$ python -q
>>> import numpy as np
>>> import numpy.linalg as la
>>> np.set_printoptions(suppress=True, linewidth=160)
>>> J = np.load("x.npy")
>>> J
array([[3, 3, 1, 1],
       [0, 6, 0, 1],
       [0, 0, 9, 3],
       [0, 0, 0, 3]])
>>> # triangular, det is the product of the diagonal
>>> r0 = np.array([0, 0, 1, -3])
>>> Y = J + np.outer(r0, np.eye(4)[0])
>>> Y
array([[ 3.,  3.,  1.,  1.],
       [ 0.,  6.,  0.,  1.],
       [ 1.,  0.,  9.,  3.],
       [-3.,  0.,  0.,  3.]])
>>> la.matrix_rank(la.inv(Y) - la.inv(J), tol=1e-8)
np.int64(1)
>>> la.matrix_rank(Y - J)
np.int64(1)
>>> round(la.eigvals(J).sum().real, 2)
np.float64(21.0)
>>> np.einsum("ij,ji->", J, J)
np.int64(135)
>>> np.round(la.det(2 * J), 2), round(la.det(J), 2)
(np.float64(7776.0), np.float64(486.0))
>>> np.round(la.det(J[::-1]), 2)
np.float64(486.0)
>>> ev, evecs = la.eig(J)
>>> J @ evecs[:, 0] - ev[0] * evecs[:, 0]
array([0., 0., 0., 0.])
>>> np.round(np.sort(la.eigvals(J @ J)), 2)
array([ 9.,  9., 36., 81.])
>>> W1 = np.array([[1, -3, -2, -2, 3],
...     [0, 0, 1, 1, 0],
...     [-3, 1, 2, -2, 3],
...     [-2, 2, 0, -1, 0]])
>>> c = np.array([-5, 2, -3, -5, 1])
>>> hid = np.maximum(J @ W1 + c, 0)
>>> (hid > 0).mean(axis=0)
array([0.  , 0.75, 0.5 , 0.  , 1.  ])
>>> (hid > 0).astype(int)
array([[0, 0, 0, 0, 1],
       [0, 1, 1, 0, 1],
       [0, 1, 1, 0, 1],
       [0, 1, 0, 0, 1]])
>>> C = np.array([[1, -2, 1], [-1, 2, 2], [2, -1, 2], [-1, -2, 0], [2, 2, -1]])
>>> (hid @ C).round(6).argmax(axis=1)
array([0, 2, 1, 1])
>>> m1 = np.load("arr.npy")
>>> m1
array([[1.  , 0.5 , 0.25, 0.12, 0.06, 0.03, 0.02, 0.01, 0.  ],
       [0.5 , 1.  , 0.5 , 0.25, 0.12, 0.06, 0.03, 0.02, 0.01],
       [0.25, 0.5 , 1.  , 0.5 , 0.25, 0.12, 0.06, 0.03, 0.02],
       [0.12, 0.25, 0.5 , 1.  , 0.5 , 0.25, 0.12, 0.06, 0.03],
       [0.06, 0.12, 0.25, 0.5 , 1.  , 0.5 , 0.25, 0.12, 0.06],
       [0.03, 0.06, 0.12, 0.25, 0.5 , 1.  , 0.5 , 0.25, 0.12],
       [0.02, 0.03, 0.06, 0.12, 0.25, 0.5 , 1.  , 0.5 , 0.25],
       [0.01, 0.02, 0.03, 0.06, 0.12, 0.25, 0.5 , 1.  , 0.5 ],
       [0.  , 0.01, 0.02, 0.03, 0.06, 0.12, 0.25, 0.5 , 1.  ]])
>>> x = np.array([2, -1, 1, -1, 2, -2, 2, 0, 1])
>>> m1 @ np.eye(9)[8]
array([0.  , 0.01, 0.02, 0.03, 0.06, 0.12, 0.25, 0.5 , 1.  ])
>>> x = np.ones(9)
>>> for _ in range(4):
...     x = m1 @ x
...     x /= la.norm(x)
...     print(round(x @ m1 @ x, 2))
... 
2.61
2.62
2.62
2.62
>>> round(float(la.eigvalsh(m1)[-1]), 2)
2.63
>>> x.round(2)
array([0.21, 0.3 , 0.36, 0.4 , 0.41, 0.4 , 0.36, 0.3 , 0.21])
>>> rng = np.random.default_rng(7859)
>>> labels = rng.permutation(9)
>>> Y = m1[:, labels] * rng.choice([-1, 1], 9)
>>> Y
array([[ 0.25,  0.03, -1.  ,  0.01, -0.06, -0.12,  0.  , -0.02, -0.5 ],
       [ 0.5 ,  0.06, -0.5 ,  0.02, -0.12, -0.25,  0.01, -0.03, -1.  ],
       [ 1.  ,  0.12, -0.25,  0.03, -0.25, -0.5 ,  0.02, -0.06, -0.5 ],
       [ 0.5 ,  0.25, -0.12,  0.06, -0.5 , -1.  ,  0.03, -0.12, -0.25],
       [ 0.25,  0.5 , -0.06,  0.12, -1.  , -0.5 ,  0.06, -0.25, -0.12],
       [ 0.12,  1.  , -0.03,  0.25, -0.5 , -0.25,  0.12, -0.5 , -0.06],
       [ 0.06,  0.5 , -0.02,  0.5 , -0.25, -0.12,  0.25, -1.  , -0.03],
       [ 0.03,  0.25, -0.01,  1.  , -0.12, -0.06,  0.5 , -0.5 , -0.02],
       [ 0.02,  0.12, -0.  ,  0.5 , -0.06, -0.03,  1.  , -0.25, -0.01]])
>>> left, _, VT = la.svd(m1.T @ Y)
>>> np.round(left @ VT, 2) + 0
array([[ 0.,  0., -1.,  0.,  0.,  0.,  0.,  0.,  0.],
       [ 0.,  0.,  0.,  0.,  0.,  0.,  0.,  0., -1.],
       [ 1.,  0.,  0.,  0.,  0.,  0.,  0.,  0.,  0.],
       [ 0.,  0.,  0.,  0.,  0., -1.,  0.,  0.,  0.],
       [ 0.,  0.,  0.,  0., -1.,  0.,  0.,  0.,  0.],
       [ 0.,  1.,  0.,  0.,  0.,  0.,  0.,  0.,  0.],
       [ 0.,  0.,  0.,  0.,  0.,  0.,  0., -1.,  0.],
       [ 0.,  0.,  0.,  1.,  0.,  0.,  0.,  0.,  0.],
       [ 0.,  0.,  0.,  0.,  0.,  0.,  1.,  0.,  0.]])
>>> np.round(la.lstsq(m1, Y)[0], 2) + 0
array([[ 0.,  0., -1.,  0.,  0.,  0.,  0.,  0.,  0.],
       [ 0.,  0.,  0.,  0.,  0.,  0.,  0.,  0., -1.],
       [ 1.,  0.,  0.,  0.,  0.,  0.,  0.,  0.,  0.],
       [ 0.,  0.,  0.,  0.,  0., -1.,  0.,  0.,  0.],
       [ 0.,  0.,  0.,  0., -1.,  0.,  0.,  0.,  0.],
       [ 0.,  1.,  0.,  0.,  0.,  0.,  0.,  0.,  0.],
       [ 0.,  0.,  0.,  0.,  0.,  0.,  0., -1.,  0.],
       [ 0.,  0.,  0.,  1.,  0.,  0.,  0.,  0.,  0.],
       [ 0.,  0.,  0.,  0.,  0.,  0.,  1.,  0.,  0.]])
>>> mat = np.load("case8.npy")
>>> mat.round(2)
array([[ 0.99, -0.07, -0.1 , -0.04, -0.07, -0.07],
       [-0.07,  0.63, -0.52, -0.22, -0.37, -0.37],
       [-0.1 , -0.52,  0.27, -0.31, -0.52, -0.52],
       [-0.04, -0.22, -0.31,  0.87, -0.22, -0.22],
       [-0.07, -0.37, -0.52, -0.22,  0.63, -0.37],
       [-0.07, -0.37, -0.52, -0.22, -0.37,  0.63]])
>>> [round(float(la.det(mat[:i, :i])), 2) + 0 for i in range(1, 7)]
[0.99, 0.61, -0.12, -0.25, -0.63, -1.0]
>>> try:
...     la.cholesky(mat)
... except la.LinAlgError as e:
...     print(e)
... 
Matrix is not positive definite
>>> Y = la.invert(mat)
Traceback (most recent call last):
  File "<python-input-44>", line 1, in <module>
    Y = la.invert(mat)
        ^^^^^^^^^
AttributeError: module 'numpy.linalg' has no attribute 'invert'
>>> Y = la.inv(mat)
>>> round(la.det(mat) * la.det(Y), 2)
np.float64(1.0)
>>> Y.round(2)
array([[ 0.99, -0.07, -0.1 , -0.04, -0.07, -0.07],
       [-0.07,  0.63, -0.52, -0.22, -0.37, -0.37],
       [-0.1 , -0.52,  0.27, -0.31, -0.52, -0.52],
       [-0.04, -0.22, -0.31,  0.87, -0.22, -0.22],
       [-0.07, -0.37, -0.52, -0.22,  0.63, -0.37],
       [-0.07, -0.37, -0.52, -0.22, -0.37,  0.63]])
>>> round(float(la.cond(mat)), 2)
1.0
>>> np.round(la.slogdet(mat)[0], 2)
np.float64(-1.0)
>>> np.allclose(Y, mat.T)
True
>>> np.round(la.inv(Y), 2)
array([[ 0.99, -0.07, -0.1 , -0.04, -0.07, -0.07],
       [-0.07,  0.63, -0.52, -0.22, -0.37, -0.37],
       [-0.1 , -0.52,  0.27, -0.31, -0.52, -0.52],
       [-0.04, -0.22, -0.31,  0.87, -0.22, -0.22],
       [-0.07, -0.37, -0.52, -0.22,  0.63, -0.37],
       [-0.07, -0.37, -0.52, -0.22, -0.37,  0.63]])
>>> np.round(mat @ Y, 2) + 0
array([[1., 0., 0., 0., 0., 0.],
       [0., 1., 0., 0., 0., 0.],
       [0., 0., 1., 0., 0., 0.],
       [0., 0., 0., 1., 0., 0.],
       [0., 0., 0., 0., 1., 0.],
       [0., 0., 0., 0., 0., 1.]])
>>> ev, evecs = la.eigh(Y)
>>> x = np.array([2, 2, 1, 3, 0, 1])
>>> np.round(evecs * np.abs(ev) @ evecs.T, 2) + 0
array([[1., 0., 0., 0., 0., 0.],
       [0., 1., 0., 0., 0., 0.],
       [0., 0., 1., 0., 0., 0.],
       [0., 0., 0., 1., 0., 0.],
       [0., 0., 0., 0., 1., 0.],
       [0., 0., 0., 0., 0., 1.]])
>>> np.round(evecs * np.maximum(ev, 0) @ evecs.T, 2)
array([[ 0.99, -0.04, -0.05, -0.02, -0.04, -0.04],
       [-0.04,  0.81, -0.26, -0.11, -0.19, -0.19],
       [-0.05, -0.26,  0.63, -0.16, -0.26, -0.26],
       [-0.02, -0.11, -0.16,  0.93, -0.11, -0.11],
       [-0.04, -0.19, -0.26, -0.11,  0.81, -0.19],
       [-0.04, -0.19, -0.26, -0.11, -0.19,  0.81]])
>>> np.round(x @ Y @ x / (x @ x), 2), ev[0], np.round(ev[-1], 2)
(np.float64(0.14), np.float64(-1.0), np.float64(1.0))
>>> round(x @ Y @ x, 2)
np.float64(2.75)
>>> labels = rng.permutation(6)
>>> Y = mat[:, labels] * rng.choice([-1, 1], 6)
>>> Y.round(2)
array([[-0.07, -0.99, -0.07,  0.04,  0.07, -0.1 ],
       [-0.37,  0.07, -0.37,  0.22, -0.63, -0.52],
       [-0.52,  0.1 , -0.52,  0.31,  0.52,  0.27],
       [-0.22,  0.04, -0.22, -0.87,  0.22, -0.31],
       [-0.37,  0.07,  0.63,  0.22,  0.37, -0.52],
       [ 0.63,  0.07, -0.37,  0.22,  0.37, -0.52]])
>>> left, _, VT = la.svd(mat.T @ Y)
>>> labels
array([5, 0, 4, 3, 1, 2])
>>> np.round(left @ VT, 2) + 0
array([[ 0., -1.,  0.,  0.,  0.,  0.],
       [ 0.,  0.,  0.,  0., -1.,  0.],
       [ 0.,  0.,  0.,  0.,  0.,  1.],
       [ 0.,  0.,  0., -1.,  0.,  0.],
       [ 0.,  0.,  1.,  0.,  0.,  0.],
       [ 1.,  0.,  0.,  0.,  0.,  0.]])
>>> np.round(la.lstsq(mat, Y)[0], 2) + 0
array([[ 0., -1.,  0.,  0.,  0.,  0.],
       [ 0.,  0.,  0.,  0., -1.,  0.],
       [ 0.,  0.,  0.,  0.,  0.,  1.],
       [ 0.,  0.,  0., -1.,  0.,  0.],
       [ 0.,  0.,  1.,  0.,  0.,  0.],
       [ 1.,  0.,  0.,  0.,  0.,  0.]])
>>> W0 = np.load("test14.npy")
>>> W0
array([[ 1,  1,  1,  1,  1,  1,  1,  1],
       [ 1, -1, -1,  1, -1,  1,  1, -1],
       [ 1,  1, -1, -1, -1, -1,  1,  1],
       [ 1,  1, -1, -1,  1,  1, -1, -1],
       [ 1, -1,  1, -1,  1, -1,  1, -1],
       [ 1, -1,  1, -1, -1,  1, -1,  1]])
>>> Y = W0 / la.norm(W0, axis=1, keepdims=True)
>>> gram = Y @ Y.T
>>> np.degrees(np.arccos(np.clip(gram[2, 4], -1, 1)))
np.float64(90.0)
>>> gram[2].round(2) + 0
array([0., 0., 1., 0., 0., 0.])
>>> np.round(la.norm(Y, axis=1), 2)
array([1., 1., 1., 1., 1., 1.])
>>> np.argwhere(np.triu(np.abs(gram) > 0.95, 1))
array([], shape=(0, 2), dtype=int64)
>>> (gram - 2 * np.eye(6)).round(6).argmax(axis=1)
array([1, 0, 0, 0, 0, 0])
>>> x = np.array([2, -2, 0, -1, -2, -1, 0, 1])
>>> (W0 * x).sum(axis=1)
array([-3,  3,  5, -3,  3,  7])
>>> (W0 @ x).argmax()
np.int64(5)
>>> W0.reshape(-1, 2)
array([[ 1,  1],
       [ 1,  1],
       [ 1,  1],
       [ 1,  1],
       [ 1, -1],
       [-1,  1],
       [-1,  1],
       [ 1, -1],
       [ 1,  1],
       [-1, -1],
       [-1, -1],
       [ 1,  1],
       [ 1,  1],
       [-1, -1],
       [ 1,  1],
       [-1, -1],
       [ 1, -1],
       [ 1, -1],
       [ 1, -1],
       [ 1, -1],
       [ 1, -1],
       [ 1, -1],
       [-1,  1],
       [-1,  1]])
>>> W0.ravel(order="F")
array([ 1,  1,  1,  1,  1,  1,  1, -1,  1,  1, -1, -1,  1, -1, -1, -1,  1,  1,  1,  1, -1, -1, -1, -1,  1, -1, -1,  1,  1, -1,  1,  1, -1,  1, -1,  1,  1,  1,
        1, -1,  1, -1,  1, -1,  1, -1, -1,  1])
>>> t3 = W0.reshape(6, 2, -1)
>>> np.einsum("ihd,ihd->ih", t3, t3)
array([[4, 4],
       [4, 4],
       [4, 4],
       [4, 4],
       [4, 4],
       [4, 4]])
>>> t3.sum(axis=1)
array([[ 2,  2,  2,  2],
       [ 0,  0,  0,  0],
       [ 0,  0,  0,  0],
       [ 2,  2, -2, -2],
       [ 2, -2,  2, -2],
       [ 0,  0,  0,  0]])
>>> t3.shape
(6, 2, 4)
>>> t3[:, 0]
array([[ 1,  1,  1,  1],
       [ 1, -1, -1,  1],
       [ 1,  1, -1, -1],
       [ 1,  1, -1, -1],
       [ 1, -1,  1, -1],
       [ 1, -1,  1, -1]])
>>> E = np.loadtxt("layer13.csv", delimiter=",")
>>> E.round(2) + 0
array([[  9.75,  26.8 ,  -7.44,  -7.79],
       [  9.38,  25.08,  -6.65,  -7.47],
       [  7.92,  18.71,  -3.93,  -6.23],
       [  7.05,  15.34,  -2.64,  -5.5 ],
       [  6.57,  13.62,  -2.03,  -5.1 ],
       [  4.29,   6.71,  -0.13,  -3.23],
       [  2.51,   2.92,   0.3 ,  -1.83],
       [  2.36,   2.68,   0.3 ,  -1.71],
       [  1.49,   1.41,   0.21,  -1.06],
       [  1.45,   1.36,   0.21,  -1.03],
       [  1.11,   0.96,   0.15,  -0.78],
       [  0.34,   0.25,   0.02,  -0.23],
       [  0.14,   0.1 ,   0.  ,  -0.09],
       [  0.11,   0.08,   0.  ,  -0.07],
       [ -0.07,  -0.04,   0.  ,   0.05],
       [ -0.25,  -0.16,   0.02,   0.17],
       [ -0.46,  -0.28,   0.06,   0.3 ],
       [ -0.47,  -0.29,   0.06,   0.3 ],
       [ -0.71,  -0.42,   0.17,   0.45],
       [ -0.95,  -0.56,   0.36,   0.59],
       [ -1.03,  -0.6 ,   0.44,   0.64],
       [ -1.24,  -0.74,   0.74,   0.75],
       [ -1.24,  -0.75,   0.74,   0.75],
       [ -1.68,  -1.21,   1.94,   0.94],
       [ -1.81,  -1.44,   2.56,   0.97],
       [ -1.85,  -1.54,   2.83,   0.98],
       [ -1.96,  -1.84,   3.6 ,   1.  ],
       [ -1.99,  -1.95,   3.88,   1.  ],
       [ -2.11,  -2.56,   5.38,   0.98],
       [ -2.16,  -3.02,   6.45,   0.96],
       [ -2.24,  -6.09,  12.96,   0.66],
       [ -2.17,  -8.6 ,  17.79,   0.38],
       [ -2.07, -10.62,  21.53,   0.15],
       [ -2.07, -10.75,  21.76,   0.14],
       [ -2.04, -11.33,  22.81,   0.07]])
>>> dist = la.norm(E[:, None] - E[None], axis=-1)
>>> dist[:5, :5].round(2)
array([[ 0.  ,  1.96,  9.15, 12.92, 14.84],
       [ 1.96,  0.  ,  7.19, 10.97, 12.89],
       [ 9.15,  7.19,  0.  ,  3.78,  5.71],
       [12.92, 10.97,  3.78,  0.  ,  1.93],
       [14.84, 12.89,  5.71,  1.93,  0.  ]])
>>> np.flatnonzero(dist[9] < dist.mean() / 2)
array([ 6,  7,  8,  9, 10, 11, 12, 13, 14, 15, 16, 17, 18, 19, 20, 21, 22, 23, 24, 25, 26, 27])
>>> (dist + 1e9 * np.eye(35)).round(6).argmin(axis=1)
array([ 1,  0,  3,  4,  3,  6,  7,  6,  9,  8,  9, 12, 13, 12, 13, 14, 17, 16, 17, 20, 19, 22, 21, 24, 25, 24, 27, 26, 29, 28, 31, 32, 33, 32, 33])
>>> labels = E[:, 2] > np.median(E[:, 2])
>>> r0 = E[labels].mean(axis=0) - E[~labels].mean(axis=0)
>>> np.argsort(-np.abs(r0).round(6), kind="stable")
array([1, 2, 0, 3])
>>> labels.astype(int)
array([0, 0, 0, 0, 0, 0, 1, 0, 0, 0, 0, 0, 0, 0, 0, 0, 0, 0, 0, 1, 1, 1, 1, 1, 1, 1, 1, 1, 1, 1, 1, 1, 1, 1, 1])
>>> r0.round(2)
array([-4.31, -9.79,  8.62,  2.71])
>>> ((E - E.mean(axis=0)) @ r0 > 0).astype(int)
array([0, 0, 0, 0, 0, 0, 0, 0, 0, 0, 0, 0, 0, 0, 0, 0, 0, 1, 1, 1, 1, 1, 1, 1, 1, 1, 1, 1, 1, 1, 1, 1, 1, 1, 1])
>>> left, sig, VT = la.svd(E)
>>> evecs = VT[:(sig > 1e-8).sum()]
>>> x = E[3] + 2 * E[10] + rng.integers(2) * np.eye(4)[3]
>>> x.round(2)
array([ 9.27, 17.26, -2.34, -7.05])
>>> la.matrix_rank(np.vstack([E, x]))
np.int64(3)
>>> np.round(np.diag(evecs.T @ evecs), 2)
array([0.74, 0.99, 0.99, 0.28])
